>>> import numpy as np
>>> np.set_printoptions(precision=3, suppress=True, linewidth=100)
>>> K = np.loadtxt("arr.csv", delimiter=",")
>>> K
array([[ 0.023, -0.068, -0.068, -0.114],
       [-0.068,  0.205,  0.205,  0.341],
       [-0.068,  0.205,  0.205,  0.341],
       [-0.114,  0.341,  0.341,  0.568]])
>>> vals, vecs = np.linalg.eigh(K)
>>> np.unique(vals.round(6) + 0, return_counts=True)[1]
array([3, 1])
>>> np.linalg.eigvalsh(K + -3 * np.eye(4))
array([-3., -3., -3., -2.])
>>> round(vals.sum(), 3), np.trace(K)
(np.float64(1.0), np.float64(1.0))
>>> np.abs(vecs[:, -1]).round(6).argmax()
np.int64(3)
>>> np.round(np.linalg.eigvalsh(K @ K), 3) + 0
array([0., 0., 0., 1.])
>>> x0 = np.array([-2, -6, 7, -7])
>>> np.linalg.eigvalsh(2 * K - np.eye(4))
array([-1., -1., -1.,  1.])
>>> np.eye(4) - K
array([[ 0.977,  0.068,  0.068,  0.114],
       [ 0.068,  0.795, -0.205, -0.341],
       [ 0.068, -0.205,  0.795, -0.341],
       [ 0.114, -0.341, -0.341,  0.432]])
>>> np.trace(K)
np.float64(1.0)
>>> W0 = np.load("x.npy")
>>> W0
array([[ 0.9, -0.3,  0.3,  0.1],
       [-0.3,  0.1,  0.9,  0.3],
       [ 0.3,  0.9,  0.1, -0.3],
       [ 0.1,  0.3, -0.3,  0.9]])
>>> O, vecs = np.linalg.qr(W0[:, :3])[0], np.linalg.qr(W0[:, 3:])[0]
>>> sigma = np.linalg.svd(O.T @ vecs, compute_uv=False)
>>> sigma.round(3) + 0
array([0.])
